$ ipython --no-banner

In [1]: import numpy as np

In [2]: import numpy.linalg as la

In [3]: np.set_printoptions(suppress=True, linewidth=160)

In [4]: A = np.load("layer10.npy")

In [5]: A
Out[5]: 
array([[-1,  0,  0,  0,  0,  0,  0,  0,  0,  0,  0],
       [-2,  7,  0,  0,  0,  0,  0,  0,  0,  0,  0],
       [ 7,  4,  9,  0,  0,  0,  0,  0,  0,  0,  0],
       [ 3, -9, -7,  8,  0,  0,  0,  0,  0,  0,  0],
       [ 3,  5, -8,  4,  9,  0,  0,  0,  0,  0,  0],
       [ 2, -7, -8, -7, -4,  5,  0,  0,  0,  0,  0],
       [ 8,  7, -6,  3,  6, -5,  4,  0,  0,  0,  0],
       [ 5,  0, -1,  8,  7,  5,  1,  2,  0,  0,  0],
       [-8,  3, -7,  1,  9,  8,  2,  3,  4,  0,  0],
       [ 4,  1, -3,  8,  9,  3, -4,  9,  7, -7,  0],
       [-5, -9, -3,  0, -8,  4,  6, -9,  3,  3, -9]])

In [6]: B = A[0, 0] * A[1:] - np.outer(A[1:, 0], A[0])

In [7]: B
Out[7]: 
array([[ 0, -7,  0,  0,  0,  0,  0,  0,  0,  0,  0],
       [ 0, -4, -9,  0,  0,  0,  0,  0,  0,  0,  0],
       [ 0,  9,  7, -8,  0,  0,  0,  0,  0,  0,  0],
       [ 0, -5,  8, -4, -9,  0,  0,  0,  0,  0,  0],
       [ 0,  7,  8,  7,  4, -5,  0,  0,  0,  0,  0],
       [ 0, -7,  6, -3, -6,  5, -4,  0,  0,  0,  0],
       [ 0,  0,  1, -8, -7, -5, -1, -2,  0,  0,  0],
       [ 0, -3,  7, -1, -9, -8, -2, -3, -4,  0,  0],
       [ 0, -1,  3, -8, -9, -3,  4, -9, -7,  7,  0],
       [ 0,  9,  3,  0,  8, -4, -6,  9, -3, -3,  9]])

In [8]: np.flatnonzero(~B.round(6).any(axis=1))
Out[8]: array([], dtype=int64)

In [9]: A[:, 0] / A[0, 0]
Out[9]: array([ 1.,  2., -7., -3., -3., -2., -8., -5.,  8., -4.,  5.])

In [10]: la.matrix_rank(B), la.matrix_rank(A)
Out[10]: (np.int64(10), np.int64(11))

In [11]: t = np.radians(180)

In [12]: r_ = np.eye(11)

In [13]: r_[9, 9] = r_[2, 2] = np.cos(t)

In [14]: r_[9, 2], r_[2, 9] = -np.sin(t), np.sin(t)

In [15]: r_.round(1) + 0
Out[15]: 
array([[ 1.,  0.,  0.,  0.,  0.,  0.,  0.,  0.,  0.,  0.,  0.],
       [ 0.,  1.,  0.,  0.,  0.,  0.,  0.,  0.,  0.,  0.,  0.],
       [ 0.,  0., -1.,  0.,  0.,  0.,  0.,  0.,  0.,  0.,  0.],
       [ 0.,  0.,  0.,  1.,  0.,  0.,  0.,  0.,  0.,  0.,  0.],
       [ 0.,  0.,  0.,  0.,  1.,  0.,  0.,  0.,  0.,  0.,  0.],
       [ 0.,  0.,  0.,  0.,  0.,  1.,  0.,  0.,  0.,  0.,  0.],
       [ 0.,  0.,  0.,  0.,  0.,  0.,  1.,  0.,  0.,  0.,  0.],
       [ 0.,  0.,  0.,  0.,  0.,  0.,  0.,  1.,  0.,  0.,  0.],
       [ 0.,  0.,  0.,  0.,  0.,  0.,  0.,  0.,  1.,  0.,  0.],
       [ 0.,  0.,  0.,  0.,  0.,  0.,  0.,  0.,  0., -1.,  0.],
       [ 0.,  0.,  0.,  0.,  0.,  0.,  0.,  0.,  0.,  0.,  1.]])

In [16]: B = A @ r_.T

In [17]: B.round(1) + 0
Out[17]: 
array([[-1.,  0.,  0.,  0.,  0.,  0.,  0.,  0.,  0.,  0.,  0.],
       [-2.,  7.,  0.,  0.,  0.,  0.,  0.,  0.,  0.,  0.,  0.],
       [ 7.,  4., -9.,  0.,  0.,  0.,  0.,  0.,  0.,  0.,  0.],
       [ 3., -9.,  7.,  8.,  0.,  0.,  0.,  0.,  0.,  0.,  0.],
       [ 3.,  5.,  8.,  4.,  9.,  0.,  0.,  0.,  0.,  0.,  0.],
       [ 2., -7.,  8., -7., -4.,  5.,  0.,  0.,  0.,  0.,  0.],
       [ 8.,  7.,  6.,  3.,  6., -5.,  4.,  0.,  0.,  0.,  0.],
       [ 5.,  0.,  1.,  8.,  7.,  5.,  1.,  2.,  0.,  0.,  0.],
       [-8.,  3.,  7.,  1.,  9.,  8.,  2.,  3.,  4.,  0.,  0.],
       [ 4.,  1.,  3.,  8.,  9.,  3., -4.,  9.,  7.,  7.,  0.],
       [-5., -9.,  3.,  0., -8.,  4.,  6., -9.,  3., -3., -9.]])

In [18]: np.allclose(A @ A.T, B @ B.T)
Out[18]: True

In [19]: np.abs(B - A).max(axis=0)
Out[19]: array([ 0.,  0., 18.,  0.,  0.,  0.,  0.,  0.,  0., 14.,  0.])

In [20]: np.round(la.svd(A, compute_uv=False), 1) + 0, np.round(la.svd(B, compute_uv=False), 1) + 0
Out[20]: 
(array([30.3, 23.5, 16.8, 14.8, 12.6,  9.1,  7.4,  3.4,  2.9,  0.9,  0. ]),
 array([30.3, 23.5, 16.8, 14.8, 12.6,  9.1,  7.4,  3.4,  2.9,  0.9,  0. ]))

In [21]: U, sv, vt = la.svd(A)

In [22]: sv.round(1) + 0
Out[22]: array([30.3, 23.5, 16.8, 14.8, 12.6,  9.1,  7.4,  3.4,  2.9,  0.9,  0. ])

In [23]: B = U[:, :10] @ np.diag(sv[:10]) @ vt[:10]

In [24]: la.matrix_rank(B)
Out[24]: np.int64(10)

In [25]: np.round(la.norm(A - B, 2), 1), round(sv[10], 1)
Out[25]: (np.float64(0.0), np.float64(0.0))

In [26]: O, _ = la.qr(np.array([[0.4, 0.9, -0.9, -0.8, 1.2, 0.0, -1.5, 0.8, -1.8],
    ...:     [-1.3, -1.1, -1.4, 0.2, -0.2, -0.5, 2.0, 0.2, 0.0],
    ...:     [-1.2, 2.2, -1.6, 0.2, -0.9, 0.4, 1.9, 0.1, -0.3],
    ...:     [0.0, -1.3, 0.3, -0.7, -0.6, 1.1, -1.0, -1.1, 1.2],
    ...:     [-0.3, -0.5, 0.3, -1.3, 1.1, -0.5, 0.0, 0.0, -0.5],
    ...:     [-0.5, 3.1, -0.3, -0.5, 0.6, -1.7, -0.7, -0.4, -2.0],
    ...:     [0.5, 0.2, -0.5, -2.1, -0.5, 1.6, 0.0, -1.1, -1.9],
    ...:     [0.5, 0.1, 1.2, -0.2, 0.2, 0.3, 0.1, 1.6, 0.7],
    ...:     [0.1, 0.5, 1.0, 1.2, 0.2, 0.5, 1.1, 0.1, 0.6]]))

In [27]: K = O[:, :9]

In [28]: K.round(1) + 0
Out[28]: 
array([[-0.2,  0.3, -0.6,  0. , -0.6,  0.3,  0.3, -0.2,  0.2],
       [ 0.6, -0.4, -0.2,  0. , -0.2,  0. , -0.3, -0.1,  0.5],
       [ 0.6,  0.4, -0.1,  0. ,  0.4,  0.4,  0. , -0.3, -0.4],
       [ 0. , -0.3,  0.1, -0.3,  0.3,  0.2,  0.8,  0. ,  0.2],
       [ 0.1, -0.2,  0.2, -0.7, -0.5,  0.2, -0.1,  0.1, -0.4],
       [ 0.2,  0.7,  0.2, -0.3, -0.1, -0.4,  0.2,  0.2,  0.4],
       [-0.2,  0.1, -0.4, -0.5,  0.4,  0.2, -0.4,  0.3,  0.2],
       [-0.2,  0.1,  0.4, -0.2,  0.1,  0.1, -0.3, -0.8,  0.3],
       [ 0. ,  0.1,  0.5,  0.3, -0.1,  0.7, -0.1,  0.4,  0.3]])

In [29]: x0 = np.array([1, 2, 1, 2, 0, 2, 2, 3, 2])

In [30]: [p for p in range(1, 25) if np.allclose(la.matrix_power(K, p), np.eye(9))]
Out[30]: []

In [31]: round(la.norm(x0), 1), round(float(la.norm(K @ x0)), 1)
Out[31]: (np.float64(5.6), 5.6)

In [32]: np.round(np.sort(np.abs(np.degrees(np.angle(la.eigvals(K))))), 1)
Out[32]: array([  0. ,  79.4,  79.4, 102.7, 102.7, 151.3, 151.3, 178.5, 178.5])

In [33]: np.round(np.abs(la.eigvals(K)), 1)
Out[33]: array([1., 1., 1., 1., 1., 1., 1., 1., 1.])

In [34]: x0 = np.array([4, 3, 5, 1, 5, 5, 2, 2, 1])

In [35]: rhs = K @ x0

In [36]: rhs.round(1)
Out[36]: array([-3.6, -0.5,  5.8,  3.4, -1. ,  2.3, -0.5,  0.1,  6.7])

In [37]: np.round(la.solve(K.T, K[3]), 1) + 0
Out[37]: array([0., 0., 0., 1., 0., 0., 0., 0., 0.])

In [38]: E = np.load("case18.npy")

In [39]: E
Out[39]: 
array([[ 0,  0, -1,  0,  0],
       [ 0,  1, -1,  0,  0],
       [ 3,  0,  0,  0,  1],
       [ 0,  2,  0,  0,  0],
       [ 0,  0,  0,  0,  1],
       [ 0,  0,  1,  2,  3],
       [ 0,  0,  0,  0,  0],
       [ 2,  0,  0,  0,  0],
       [ 0,  0,  0,  0,  2],
       [ 0,  0,  0,  0,  0],
       [ 0,  2,  0, -3, -3],
       [ 0, -1,  0,  0,  0],
       [ 0, -3,  1,  1,  0],
       [ 0,  0,  3,  0,  0],
       [ 0,  0,  0,  0,  0],
       [ 0,  0,  0,  0,  0]])

In [40]: # rows 6 and 9 are equal

In [41]: C2 = np.cov(E, rowvar=False)

In [42]: round(float(np.corrcoef(E[:, 2], E[:, 0])[0, 1]), 1)
Out[42]: -0.1

In [43]: np.round(E.std(axis=0), 1)
Out[43]: array([0.8, 1.1, 0.9, 0.9, 1.2])

In [44]: np.round(np.corrcoef(E.T), 1) + 0
Out[44]: 
array([[ 1. ,  0. , -0.1,  0. ,  0.1],
       [ 0. ,  1. , -0.3, -0.6, -0.3],
       [-0.1, -0.3,  1. ,  0.2,  0.1],
       [ 0. , -0.6,  0.2,  1. ,  0.8],
       [ 0.1, -0.3,  0.1,  0.8,  1. ]])

In [45]: W0 = np.load("a.npy")

In [46]: W0
Out[46]: 
array([[ 1,  1, -1, -1, -1, -1,  1,  1],
       [ 1,  1, -1, -1,  1,  1, -1, -1],
       [ 1, -1,  1, -1,  1, -1,  1, -1],
       [ 1,  1,  1,  1, -1, -1, -1, -1],
       [ 1,  1,  1,  1,  1,  1,  1,  1],
       [ 1, -1, -1,  1, -1,  1,  1, -1],
       [ 1, -1,  1, -1, -1,  1, -1,  1],
       [ 1, -1, -1,  1,  1, -1, -1,  1]])

In [47]: x0 = np.array([2, -5, 2, -3, 0, -4, -4, 5])

In [48]: rhs = W0 @ x0

In [49]: rhs
Out[49]: array([  3,  -7,   7,  -1,  -7, -11,  17,  15])

In [50]: np.round(la.solve(W0, W0[:, 7]), 1)
Out[50]: array([ 0., -0.,  0.,  0.,  0.,  0., -0.,  1.])

In [51]: np.round(la.solve(W0, rhs), 1)
Out[51]: array([ 2., -5.,  2., -3.,  0., -4., -4.,  5.])

In [52]: feats = np.loadtxt("dump.csv", delimiter=",")

In [53]: feats
Out[53]: 
array([[4.3, 5. , 2. , 4. , 4. , 5. , 2. , 5. , 1. , 2. , 0. ],
       [2. , 4.3, 4. , 0. , 1. , 0. , 1. , 4. , 4. , 3. , 3. ],
       [0. , 4. , 4.3, 4. , 0. , 1. , 1. , 4. , 1. , 5. , 3. ],
       [0. , 3. , 1. , 3.3, 4. , 3. , 3. , 2. , 3. , 5. , 2. ],
       [5. , 4. , 1. , 4. , 3.3, 3. , 0. , 4. , 5. , 3. , 2. ],
       [0. , 5. , 2. , 3. , 0. , 5.3, 1. , 3. , 2. , 4. , 2. ],
       [1. , 3. , 4. , 5. , 2. , 2. , 3.3, 2. , 3. , 2. , 5. ],
       [5. , 1. , 4. , 2. , 1. , 0. , 5. , 0.3, 0. , 0. , 4. ],
       [4. , 4. , 5. , 3. , 5. , 2. , 1. , 2. , 2.3, 3. , 2. ],
       [0. , 1. , 4. , 5. , 0. , 0. , 0. , 2. , 3. , 4.3, 3. ],
       [4. , 5. , 2. , 4. , 4. , 5. , 2. , 5. , 1. , 2. , 0.3]])

In [54]: O, r_ = la.qr(feats)

In [55]: np.trace(O @ O.T)
Out[55]: np.float64(11.0)

In [56]: O.shape, r_.shape
Out[56]: ((11, 11), (11, 11))

In [57]: round(abs(r_[0, 0]), 1), round(float(la.norm(feats[:, 0])), 1)
Out[57]: (np.float64(10.3), 10.3)

In [58]: np.round(np.abs(np.diag(r_)), 1)
Out[58]: array([10.3,  8.8,  6.6,  5.7,  4.4,  2.7,  4.4,  1.9,  3.6,  2.8,  0.2])

In [59]: x0 = np.array([6, 4, 1, 0, 0, 5, 5, 4, 1, 4, 9])

In [60]: rhs = feats @ x0

In [61]: rhs
Out[61]: array([111.8,  97.2,  94.3,  92. , 113. , 101.5, 112.5, 100.2, 100.3,  63.2, 112.7])

In [62]: np.round(la.solve(feats, rhs + feats[:, 3]), 1) + 0
Out[62]: array([6., 4., 1., 1., 0., 5., 5., 4., 1., 4., 9.])

In [63]: np.round(la.solve(feats, rhs), 1) + 0
Out[63]: array([6., 4., 1., 0., 0., 5., 5., 4., 1., 4., 9.])

In [64]: rng = np.random.default_rng(15460)

In [65]: lab = rng.permutation(11)

In [66]: B = feats[:, lab] * rng.choice([-1, 1], 11)

In [67]: B
Out[67]: 
array([[ 5. , -4. ,  4. , -5. , -0. ,  2. , -5. , -2. ,  2. ,  4.3, -1. ],
       [ 4. , -1. ,  0. , -0. , -3. ,  4. , -4.3, -3. ,  1. ,  2. , -4. ],
       [ 4. , -0. ,  4. , -1. , -3. ,  4.3, -4. , -5. ,  1. ,  0. , -1. ],
       [ 2. , -4. ,  3.3, -3. , -2. ,  1. , -3. , -5. ,  3. ,  0. , -3. ],
       [ 4. , -3.3,  4. , -3. , -2. ,  1. , -4. , -3. ,  0. ,  5. , -5. ],
       [ 3. , -0. ,  3. , -5.3, -2. ,  2. , -5. , -4. ,  1. ,  0. , -2. ],
       [ 2. , -2. ,  5. , -2. , -5. ,  4. , -3. , -2. ,  3.3,  1. , -3. ],
       [ 0.3, -1. ,  2. , -0. , -4. ,  4. , -1. , -0. ,  5. ,  5. , -0. ],
       [ 2. , -5. ,  3. , -2. , -2. ,  5. , -4. , -3. ,  1. ,  4. , -2.3],
       [ 2. , -0. ,  5. , -0. , -3. ,  4. , -1. , -4.3,  0. ,  0. , -3. ],
       [ 5. , -4. ,  4. , -5. , -0.3,  2. , -5. , -2. ,  2. ,  4. , -1. ]])

In [68]: U, _, vt = la.svd(feats.T @ B)

In [69]: np.round(U @ vt, 1) + 0
Out[69]: 
array([[ 0.,  0.,  0.,  0.,  0.,  0.,  0.,  0.,  0.,  1.,  0.],
       [ 0.,  0.,  0.,  0.,  0.,  0., -1.,  0.,  0.,  0.,  0.],
       [ 0.,  0.,  0.,  0.,  0.,  1.,  0.,  0.,  0.,  0.,  0.],
       [ 0.,  0.,  1.,  0.,  0.,  0.,  0.,  0.,  0.,  0.,  0.],
       [ 0., -1.,  0.,  0.,  0.,  0.,  0.,  0.,  0.,  0.,  0.],
       [ 0.,  0.,  0., -1.,  0.,  0.,  0.,  0.,  0.,  0.,  0.],
       [ 0.,  0.,  0.,  0.,  0.,  0.,  0.,  0.,  1.,  0.,  0.],
       [ 1.,  0.,  0.,  0.,  0.,  0.,  0.,  0.,  0.,  0.,  0.],
       [ 0.,  0.,  0.,  0.,  0.,  0.,  0.,  0.,  0.,  0., -1.],
       [ 0.,  0.,  0.,  0.,  0.,  0.,  0., -1.,  0.,  0.,  0.],
       [ 0.,  0.,  0.,  0., -1.,  0.,  0.,  0.,  0.,  0.,  0.]])

In [70]: np.round(la.lstsq(feats, B)[0], 1) + 0
Out[70]: 
array([[ 0.,  0.,  0.,  0.,  0.,  0.,  0.,  0.,  0.,  1.,  0.],
       [ 0.,  0.,  0.,  0.,  0.,  0., -1.,  0.,  0.,  0.,  0.],
       [ 0.,  0.,  0.,  0.,  0.,  1.,  0.,  0.,  0.,  0.,  0.],
       [ 0.,  0.,  1.,  0.,  0.,  0.,  0.,  0.,  0.,  0.,  0.],
       [ 0., -1.,  0.,  0.,  0.,  0.,  0.,  0.,  0.,  0.,  0.],
       [ 0.,  0.,  0., -1.,  0.,  0.,  0.,  0.,  0.,  0.,  0.],
       [ 0.,  0.,  0.,  0.,  0.,  0.,  0.,  0.,  1.,  0.,  0.],
       [ 1.,  0.,  0.,  0.,  0.,  0.,  0.,  0.,  0.,  0.,  0.],
       [ 0.,  0.,  0.,  0.,  0.,  0.,  0.,  0.,  0.,  0., -1.],
       [ 0.,  0.,  0.,  0.,  0.,  0.,  0., -1.,  0.,  0.,  0.],
       [ 0.,  0.,  0.,  0., -1.,  0.,  0.,  0.,  0.,  0.,  0.]])
